% ipython --no-banner

In [1]: import numpy as np

In [2]: np.set_printoptions(suppress=True, linewidth=140)

In [3]: F = np.load("dump.npy")

In [4]: print(F)
[[ -4   1   9   0  -3  -5  -8   3]
 [  1  -4   0 -10   5   6   1   1]
 [  9   0  10   7   5  -7  -2  -2]
 [  0 -10   7   0   2   0  -2  -1]
 [ -3   5   5   2  -6   1   2   6]
 [ -5   6  -7   0   1  -8   4   1]
 [ -8   1  -2  -2   2   4 -10   2]
 [  3   1  -2  -1   6   1   2   0]]

In [5]: blk = np.stack([F, 3 * F, F[::-1]])

In [6]: print(blk.shape)
(3, 8, 8)

In [7]: print(blk.sum(axis=0))
[[-13   5  34  -1  -6 -19 -30  12]
 [ -4 -15  -2 -42  22  28  -6   6]
 [ 31   6  33  28  21 -36  -4  -7]
 [ -3 -35  33   2   2   1  -6   2]
 [-12  10  27   8 -22   4   6  23]
 [-11  24 -18   7   9 -39  14   2]
 [-31   0  -8 -18  13  22 -39   9]
 [  8   5   1  -4  21  -1   0   3]]

In [8]: print(np.linalg.matrix_rank(blk))
[8 8 8]

In [9]: print((blk @ F.T).shape)
(3, 8, 8)

In [10]: print(np.linalg.matrix_rank(blk.reshape(3, -1)))
2

In [11]: np.linalg.cholesky(F)
LinAlgError: Matrix is not positive definite


In [12]: print(round(np.linalg.eigvalsh(F).min(), 2))
-18.76

In [13]: print(np.all(np.linalg.eigvalsh(F) > 0))
False

In [14]: feats = np.load("x.npy")

In [15]: print(feats.round(2))
[[0.17 0.39 0.11 0.33]
 [0.   0.48 0.43 0.1 ]
 [0.21 0.31 0.28 0.21]
 [0.11 0.05 0.37 0.47]]

In [16]: def softmax(z):
    ...:     e = np.exp(z - z.max(axis=-1, keepdims=True))
    ...:     return e / e.sum(axis=-1, keepdims=True)
    ...: 

In [17]: print(np.round(softmax(feats[1]), 2))
[0.19 0.31 0.29 0.21]

In [18]: S = feats @ feats.T / np.sqrt(4)

In [19]: print(np.round(softmax(S)[1] @ feats, 2))
[0.12 0.31 0.3  0.27]

In [20]: print(softmax(S).round(6).argmax(axis=1))
[0 1 1 3]

In [21]: f = np.array([2, 1, 2, 1])

In [22]: other = feats + np.outer(f, np.eye(4)[0])

In [23]: print(np.linalg.matrix_rank(np.linalg.inv(other) - np.linalg.inv(feats), tol=1e-8))
1

In [24]: print(np.linalg.matrix_rank(other - feats))
1

In [25]: data = np.load("layer17.npy")

In [26]: print(data.round(2))
[[-0.66  0.34 -0.17 -0.63  0.06]
 [-0.23 -0.23 -0.17  0.14  0.48]
 [ 0.51 -0.17 -0.12 -0.47  0.25]
 [ 0.   -0.17  0.84 -0.33  0.22]
 [-0.23  0.17  0.34  0.28 -0.42]
 [ 0.12  0.52 -0.1   0.25  0.47]
 [ 0.43  0.59  0.04 -0.24 -0.26]
 [ 0.04 -0.35 -0.32 -0.22 -0.43]]

In [27]: print(np.round(np.linalg.norm(data, axis=0), 2))
[1. 1. 1. 1. 1.]

In [28]: print(round(float(data[:, 2] @ data[:, 1]), 2))
0.0

In [29]: print(np.round(np.linalg.pinv(data), 2))
[[-0.66 -0.23  0.51  0.   -0.23  0.12  0.43  0.04]
 [ 0.34 -0.23 -0.17 -0.17  0.17  0.52  0.59 -0.35]
 [-0.17 -0.17 -0.12  0.84  0.34 -0.1   0.04 -0.32]
 [-0.63  0.14 -0.47 -0.33  0.28  0.25 -0.24 -0.22]
 [ 0.06  0.48  0.25  0.22 -0.42  0.47 -0.26 -0.43]]

In [30]: print(np.round(data.T @ data, 2) + 0)
[[1. 0. 0. 0. 0.]
 [0. 1. 0. 0. 0.]
 [0. 0. 1. 0. 0.]
 [0. 0. 0. 1. 0.]
 [0. 0. 0. 0. 1.]]

In [31]: print(np.round(np.linalg.svd(data, compute_uv=False), 2))
[1. 1. 1. 1. 1.]

In [32]: other = np.c_[data[:, :2] @ np.array([[0, 2], [0, 2]]), np.array([2, -2, 1, 2, 0, 1, 1, -1])]

In [33]: print(other.round(2))
[[ 0.   -0.64  2.  ]
 [ 0.   -0.94 -2.  ]
 [ 0.    0.67  1.  ]
 [ 0.   -0.35  2.  ]
 [ 0.   -0.12  0.  ]
 [ 0.    1.28  1.  ]
 [ 0.    2.03  1.  ]
 [ 0.   -0.62 -1.  ]]

In [34]: print(np.linalg.matrix_rank(other))
2

In [35]: J = np.loadtxt("test0.csv", delimiter=",")

In [36]: print(J)
[[-2. -1. -3. -3.  0. -3.]
 [ 4.  2.  6.  6.  0.  6.]
 [ 6.  3.  9.  9.  0.  9.]]

In [37]: # column 3 repeats column 2

In [38]: rank = np.linalg.matrix_rank(J)

In [39]: print(rank)
1

In [40]: null = np.linalg.svd(J)[2][rank:].T

In [41]: print([int(np.linalg.matrix_rank(J[:i])) for i in range(1, len(J) + 1)])
[1, 1, 1]

In [42]: print(np.linalg.matrix_rank(J.T @ J), np.linalg.matrix_rank(J @ J.T))
1 1

In [43]: rng = np.random.default_rng(548080)

In [44]: other = J + rng.integers(-2, 3, (3, 1)) @ rng.integers(-2, 3, (1, 6))

In [45]: print(other)
[[ 2. -3. -1. -3. -4. -5.]
 [ 6.  1.  7.  6. -2.  5.]
 [ 8.  2. 10.  9. -2.  8.]]

In [46]: print(np.linalg.matrix_rank(other - J, tol=1e-8))
1

In [47]: print(other - J)
[[ 4. -2.  2.  0. -4. -2.]
 [ 2. -1.  1.  0. -2. -1.]
 [ 2. -1.  1.  0. -2. -1.]]

In [48]: print(np.round(np.linalg.svd(other - J, compute_uv=False), 2) + 0)
[8.12 0.   0.  ]

In [49]: print(round(np.trace(np.linalg.pinv(other) @ other), 2))
2.0

In [50]: print(np.linalg.lstsq(other[:-1].T, other[-1])[2])
2

In [51]: print(np.round(other @ np.linalg.pinv(other) @ other, 2))
[[ 2. -3. -1. -3. -4. -5.]
 [ 6.  1.  7.  6. -2.  5.]
 [ 8.  2. 10.  9. -2.  8.]]

In [52]: f = np.array([-2, 3, 1])

In [53]: print(np.array([np.convolve(row, f, "same") for row in J]))
[[ -4.   1.  -4. -12.   3.  -9.]
 [  8.  -2.   8.  24.  -6.  18.]
 [ 12.  -3.  12.  36.  -9.  27.]]

In [54]: print(np.cross(J[2, :3], J[0, :3]))
[0. 0. 0.]

In [55]: print(np.correlate(J[2], J[0], "full"))
[-18.  -9. -45. -54. -42. -96. -42. -54. -45.  -9. -18.]

In [56]: Uu, sig, VT = np.linalg.svd(J)

In [57]: print(sig.round(2) + 0)
[21.17  0.    0.  ]

In [58]: other = Uu[:, :1] @ np.diag(sig[:1]) @ VT[:1]

In [59]: print(np.linalg.matrix_rank(other))
1

In [60]: print(other.round(2))
[[-2. -1. -3. -3.  0. -3.]
 [ 4.  2.  6.  6.  0.  6.]
 [ 6.  3.  9.  9.  0.  9.]]

In [61]: print(np.round(np.abs(J - other).max(), 2))
0.0

In [62]: M = np.load("out11.npy")

In [63]: print(M)
[[-44.11  -0.05  36.02 -40.03  43.94   5.98 -51.96  47.99]
 [-34.96  -2.01  -2.97 -23.85  32.02 -16.03 -21.99  28.  ]
 [-50.95 -20.03   6.05 -35.03  21.08  -6.98 -27.02  33.99]
 [-33.12 -18.04 -21.06 -15.99   6.05 -18.98   0.03  11.94]
 [-24.    23.97   6.02 -22.01  59.96 -19.03 -35.99  36.04]
 [-52.88   7.92   0.03 -39.05  64.94 -27.12 -43.05  49.99]
 [ 44.03   0.01 -35.98  39.96 -44.04  -5.98  51.96 -47.98]]

In [64]: f = np.array([5, -2, 5])

In [65]: print(np.round(np.polyval(f, feats[3]), 2))
[4.84 4.91 4.94 5.17]

In [66]: print(np.round(np.correlate(feats[3], feats[2], "full"), 2))
[0.02 0.04 0.12 0.24 0.26 0.22 0.1 ]

In [67]: Uu, sig, VT = np.linalg.svd(M)

In [68]: print(sig.round(2))
[228.63  62.77  54.56   0.2    0.11   0.07   0.03]

In [69]: other = Uu[:, :3] @ np.diag(sig[:3]) @ VT[:3]

In [70]: print(round(float(np.abs(M - other).max()), 2))
0.11

In [71]: print(round(np.linalg.norm(M - other) / np.linalg.norm(M), 2))
0.0

In [72]: mat = np.loadtxt("arr.csv", delimiter=",")

In [73]: print(mat.round(2))
[[ 5.75 -0.74 -2.76 -7.14  0.17  2.78]
 [ 6.75  4.38 -1.44 -5.02 -0.22  2.8 ]
 [-5.95 -7.42  0.04  2.15  0.47 -2.15]
 [-6.42 -6.39  0.6   3.36  0.38 -2.47]
 [-4.16  3.82  3.13  7.27 -0.39 -2.3 ]
 [-1.53 -8.77 -2.35 -3.84  0.67  0.05]
 [ 1.27 -7.14 -3.01 -6.04  0.6   1.23]
 [ 2.72  9.02  1.92  2.62 -0.67  0.49]
 [-6.75 -4.21  1.5   5.14  0.2  -2.82]
 [-0.7  -8.43 -2.6  -4.59  0.66  0.41]
 [ 4.19 -3.77 -3.13 -7.28  0.39  2.31]
 [ 0.26 -7.89 -2.83 -5.35  0.64  0.81]
 [-4.21 -8.85 -1.21 -0.78  0.62 -1.21]
 [-4.02  4.03  3.14  7.24 -0.4  -2.25]
 [ 5.51  8.    0.35 -1.27 -0.53  1.9 ]
 [-5.64 -7.85 -0.24  1.52  0.52 -1.97]
 [-1.83 -8.86 -2.25 -3.54  0.67 -0.09]
 [-2.12 -8.93 -2.15 -3.26  0.67 -0.21]
 [ 3.11  9.04  1.75  2.17 -0.66  0.67]
 [-1.98 -8.9  -2.2  -3.4   0.67 -0.15]
 [ 6.75  3.8  -1.64 -5.4  -0.17  2.85]
 [ 5.92 -0.27 -2.68 -7.05  0.14  2.82]
 [-2.28 -8.96 -2.09 -3.1   0.67 -0.29]
 [ 5.39  8.12  0.44 -1.06 -0.54  1.83]
 [ 6.66  2.7  -1.98 -6.   -0.08  2.91]
 [ 6.75  4.3  -1.46 -5.08 -0.21  2.81]
 [ 2.57  9.01  1.98  2.79 -0.67  0.42]
 [ 5.49  8.03  0.37 -1.22 -0.53  1.88]
 [ 0.42 -7.78 -2.86 -5.47  0.63  0.88]
 [ 3.93 -4.17 -3.15 -7.22  0.41  2.22]
 [ 3.04 -5.35 -3.16 -6.95  0.49  1.9 ]]

In [74]: other = mat + rng.integers(-2, 3, (31, 2)) @ rng.integers(-2, 3, (2, 6))

In [75]: print(other.round(2))
[[  5.75  -2.74  -2.76 -11.14   6.17  -5.22]
 [  6.75   3.38   1.56  -7.02  -3.22   4.8 ]
 [ -5.95  -8.42   3.04   0.15  -2.53  -0.15]
 [ -6.42  -7.39  -0.4    1.36   5.38  -8.47]
 [ -4.16   3.82   4.13   7.27  -2.39  -0.3 ]
 [ -1.53  -8.77  -0.35  -3.84  -3.33   4.05]
 [  1.27  -9.14  -2.01 -10.04   4.6   -4.77]
 [  2.72  11.02  -0.08   6.62  -2.67   4.49]
 [ -6.75  -6.21   4.5    1.14   0.2   -4.82]
 [ -0.7   -7.43  -2.6   -2.59  -2.34   4.41]
 [  4.19  -5.77  -2.13 -11.28   4.39  -3.69]
 [  0.26  -5.89  -6.83  -1.35   2.64   0.81]
 [ -4.21  -9.85   1.79  -2.78  -2.38   0.79]
 [ -4.02   4.03   1.14   7.24   3.6   -6.25]
 [  5.51   7.     2.35  -3.27  -1.53   1.9 ]
 [ -5.64  -6.85  -1.24   3.52  -0.48   0.03]
 [ -1.83  -6.86  -6.25   0.46   2.67  -0.09]
 [ -2.12  -8.93  -4.15  -3.26   4.67  -4.21]
 [  3.11   7.04   5.75  -1.83  -2.66   0.67]
 [ -1.98 -10.9   -1.2   -7.4    4.67  -6.15]
 [  6.75   1.8   -1.64  -9.4    5.83  -5.15]
 [  5.92  -2.27  -1.68 -11.05   4.14  -3.18]
 [ -2.28  -6.96  -3.09   0.9   -3.33   5.71]
 [  5.39   9.12  -2.56   0.94   2.46  -0.17]
 [  6.66   0.7    1.02 -10.    -0.08   0.91]
 [  6.75   5.3   -2.46  -3.08  -1.21   4.81]
 [  2.57  11.01   0.98   6.79  -4.67   6.42]
 [  5.49   9.03   1.37   0.78  -5.53   7.88]
 [  0.42  -7.78  -3.86  -5.47   2.63  -1.12]
 [  3.93  -5.17  -0.15  -9.22  -2.59   4.22]
 [  3.04  -6.35  -2.16  -8.95   1.49  -0.1 ]]

In [76]: print(np.round(np.linalg.svd(other - mat, compute_uv=False), 2) + 0)
[31.96 18.82  0.    0.    0.    0.  ]

In [77]: print(np.abs(other - mat).sum(axis=1))
[20. 11. 11. 15.  5. 10. 17. 14. 11. 10. 17. 12. 11. 10.  6.  7. 12. 10. 12. 17. 20. 17. 17. 11. 11.  7. 17. 15.  5. 11.  7.]

In [78]: print(np.linalg.matrix_rank(other - mat, tol=1e-8))
2
